% python3 -q
>>> import numpy as np
>>> np.set_printoptions(precision=3, suppress=True, linewidth=120)
>>> rd = lambda a: np.round(a, 3) + 0
>>> A = 3 * np.eye(8) + np.ones((8, 8))
>>> print(A)
[[4. 1. 1. 1. 1. 1. 1. 1.]
 [1. 4. 1. 1. 1. 1. 1. 1.]
 [1. 1. 4. 1. 1. 1. 1. 1.]
 [1. 1. 1. 4. 1. 1. 1. 1.]
 [1. 1. 1. 1. 4. 1. 1. 1.]
 [1. 1. 1. 1. 1. 4. 1. 1.]
 [1. 1. 1. 1. 1. 1. 4. 1.]
 [1. 1. 1. 1. 1. 1. 1. 4.]]
>>> print((A + A.T) / 2)
[[4. 1. 1. 1. 1. 1. 1. 1.]
 [1. 4. 1. 1. 1. 1. 1. 1.]
 [1. 1. 4. 1. 1. 1. 1. 1.]
 [1. 1. 1. 4. 1. 1. 1. 1.]
 [1. 1. 1. 1. 4. 1. 1. 1.]
 [1. 1. 1. 1. 1. 4. 1. 1.]
 [1. 1. 1. 1. 1. 1. 4. 1.]
 [1. 1. 1. 1. 1. 1. 1. 4.]]
>>> A.inv()
Traceback (most recent call last):
  File "<python-input-6>", line 1, in <module>
    A.inv()
    ^^^^^
AttributeError: 'numpy.ndarray' object has no attribute 'inv'
>>> print(A @ A)
[[23. 14. 14. 14. 14. 14. 14. 14.]
 [14. 23. 14. 14. 14. 14. 14. 14.]
 [14. 14. 23. 14. 14. 14. 14. 14.]
 [14. 14. 14. 23. 14. 14. 14. 14.]
 [14. 14. 14. 14. 23. 14. 14. 14.]
 [14. 14. 14. 14. 14. 23. 14. 14.]
 [14. 14. 14. 14. 14. 14. 23. 14.]
 [14. 14. 14. 14. 14. 14. 14. 23.]]
>>> w, V = np.linalg.eigvalsh(A)
Traceback (most recent call last):
  File "<python-input-8>", line 1, in <module>
    w, V = np.linalg.eigvalsh(A)
    ^^^^
ValueError: too many values to unpack (expected 2)
>>> w, V = np.linalg.eigh(A)
>>> print(w.sum(), np.trace(A))
32.0 32.0
>>> print(np.unique(w.round(6) + 0, return_counts=True)[1])
[7 1]
>>> print(rd(np.linalg.eigvalsh(A @ A)))
[  9.   9.   9.   9.   9.   9.   9. 121.]
>>> print(rd(w))
[ 3.  3.  3.  3.  3.  3.  3. 11.]
>>> def softmax(z):
...     e = np.exp(z - z.max(axis=-1, keepdims=True))
...     return e / e.sum(axis=-1, keepdims=True)
... 
>>> print(rd(softmax(A[0] + -2)))
[0.742 0.037 0.037 0.037 0.037 0.037 0.037 0.037]
>>> S = A @ A.T / np.sqrt(8)
>>> print(rd(softmax(S)))
[[0.775 0.032 0.032 0.032 0.032 0.032 0.032 0.032]
 [0.032 0.775 0.032 0.032 0.032 0.032 0.032 0.032]
 [0.032 0.032 0.775 0.032 0.032 0.032 0.032 0.032]
 [0.032 0.032 0.032 0.775 0.032 0.032 0.032 0.032]
 [0.032 0.032 0.032 0.032 0.775 0.032 0.032 0.032]
 [0.032 0.032 0.032 0.032 0.032 0.775 0.032 0.032]
 [0.032 0.032 0.032 0.032 0.032 0.032 0.775 0.032]
 [0.032 0.032 0.032 0.032 0.032 0.032 0.032 0.775]]
>>> print(rd(softmax(S)[0] @ A))
[3.325 1.096 1.096 1.096 1.096 1.096 1.096 1.096]
>>> print(softmax(S).round(6).argmax(axis=1))
[0 1 2 3 4 5 6 7]
>>> vec = np.array([3, 4, 1, 5, 0, 2, 0, 0])
>>> h = np.maximum(A @ vec, 0)
>>> print(A.T @ h)
[237. 246. 219. 255. 210. 228. 210. 210.]
>>> print(h)
[24. 27. 18. 30. 15. 21. 15. 15.]
>>> print(np.flatnonzero(h > 1e-9))
[0 1 2 3 4 5 6 7]
>>> print(np.maximum(A @ (3 * vec), 0))
[72. 81. 54. 90. 45. 63. 45. 45.]
>>> rng = np.random.default_rng(2840)
>>> lab = rng.permutation(8)
>>> print(lab)
[7 3 6 0 2 1 5 4]
>>> Y = A[lab][:, lab]
>>> print(np.trace(Y))
32.0
>>> print(np.diag(Y))
[4. 4. 4. 4. 4. 4. 4. 4.]
>>> print(rd(np.linalg.det(Y)), rd(np.linalg.det(A[lab])))
24057.0 -24057.0
>>> E = np.load("mat.npy")
>>> print(E)
[[-4  2 -1  5 -6 -6  1 -9]
 [ 2  4 -1 -6 -5 -1 -9 -5]
 [-1 -1 -6 -8  4 -3  3 -5]
 [ 5 -6 -8 -2  0  8  4  2]
 [-6 -5  4  0 -2 -1  2 -6]
 [-6 -1 -3  8 -1 -4 10  0]
 [ 1 -9  3  4  2 10 -8 -1]
 [-9 -5 -5  2 -6  0 -1  2]]
>>> Y = E + rng.integers(-2, 3, (8, 7)) @ rng.integers(-2, 3, (7, 8))
>>> print(Y)
[[  5   6  -2  -7 -13  -2   7  -9]
 [  7   8   0 -15  -6   2  -8  -6]
 [ -2   0  -8  -9  16  -8 -13  -5]
 [  7 -15 -10  -1  -3   9  16   6]
 [ -6  -9  -1   1   2  -6   5  -3]
 [ -3  -3  -6  11   1 -10  -8  -1]
 [  1  -4   6   0   4  11  -7  -5]
 [-10  -4  -6   1   3  -6  -3  -1]]
>>> print(Y - E)
[[  9   4  -1 -12  -7   4   6   0]
 [  5   4   1  -9  -1   3   1  -1]
 [ -1   1  -2  -1  12  -5 -16   0]
 [  2  -9  -2   1  -3   1  12   4]
 [  0  -4  -5   1   4  -5   3   3]
 [  3  -2  -3   3   2  -6 -18  -1]
 [  0   5   3  -4   2   1   1  -4]
 [ -1   1  -1  -1   9  -6  -2  -3]]
>>> print(np.abs(Y - E).sum(axis=1))
[43 25 38 34 25 38 20 24]
>>> print(np.linalg.matrix_rank(Y - E, tol=1e-8))
7
>>> w, V = np.linalg.eigh(E)
>>> vec = np.array([4, 4, 5, 7, 1, 9, 6, 8])
>>> print((np.sign(V[:, -1].round(6)) == np.sign(V[0, -1].round(6))).astype(int))
[1 1 1 0 0 0 0 0]
>>> Y = np.linalg.inv(E)
>>> print(rd(np.linalg.inv(Y)))
[[-4.  2. -1.  5. -6. -6.  1. -9.]
 [ 2.  4. -1. -6. -5. -1. -9. -5.]
 [-1. -1. -6. -8.  4. -3.  3. -5.]
 [ 5. -6. -8. -2.  0.  8.  4.  2.]
 [-6. -5.  4.  0. -2. -1.  2. -6.]
 [-6. -1. -3.  8. -1. -4. 10.  0.]
 [ 1. -9.  3.  4.  2. 10. -8. -1.]
 [-9. -5. -5.  2. -6.  0. -1.  2.]]
>>> print(rd(np.linalg.det(E) * np.linalg.det(Y)))
1.0
>>> print(np.allclose(Y, E.T))
False
>>> m1 = np.load("case14.npy")
>>> print(rd(m1))
[[ 1.     0.     0.     0.     0.     0.     0.   ]
 [ 0.     1.     0.     0.     0.     0.     0.   ]
 [ 0.     0.     1.     0.     0.     0.     0.   ]
 [ 0.     0.     0.     1.     0.     0.     0.   ]
 [ 0.     0.     0.     0.     1.     0.     0.   ]
 [ 0.     0.     0.     0.     0.    -0.707  0.707]
 [ 0.     0.     0.     0.     0.    -0.707 -0.707]]
>>> Y = np.linalg.invert(m1)
Traceback (most recent call last):
  File "<python-input-49>", line 1, in <module>
    Y = np.linalg.invert(m1)
        ^^^^^^^^^^^^^^^^
AttributeError: module 'numpy.linalg' has no attribute 'invert'
>>> Y = np.linalg.inv(m1)
>>> print(rd(Y))
[[ 1.     0.     0.     0.     0.     0.     0.   ]
 [ 0.     1.     0.     0.     0.     0.     0.   ]
 [ 0.     0.     1.     0.     0.     0.     0.   ]
 [ 0.     0.     0.     1.     0.     0.     0.   ]
 [ 0.     0.     0.     0.     1.     0.     0.   ]
 [ 0.     0.     0.     0.     0.    -0.707 -0.707]
 [ 0.     0.     0.     0.     0.     0.707 -0.707]]
>>> print(rd(np.linalg.inv(Y)))
[[ 1.     0.     0.     0.     0.     0.     0.   ]
 [ 0.     1.     0.     0.     0.     0.     0.   ]
 [ 0.     0.     1.     0.     0.     0.     0.   ]
 [ 0.     0.     0.     1.     0.     0.     0.   ]
 [ 0.     0.     0.     0.     1.     0.     0.   ]
 [ 0.     0.     0.     0.     0.    -0.707  0.707]
 [ 0.     0.     0.     0.     0.    -0.707 -0.707]]
>>> print(rd(m1 @ Y))
[[1. 0. 0. 0. 0. 0. 0.]
 [0. 1. 0. 0. 0. 0. 0.]
 [0. 0. 1. 0. 0. 0. 0.]
 [0. 0. 0. 1. 0. 0. 0.]
 [0. 0. 0. 0. 1. 0. 0.]
 [0. 0. 0. 0. 0. 1. 0.]
 [0. 0. 0. 0. 0. 0. 1.]]
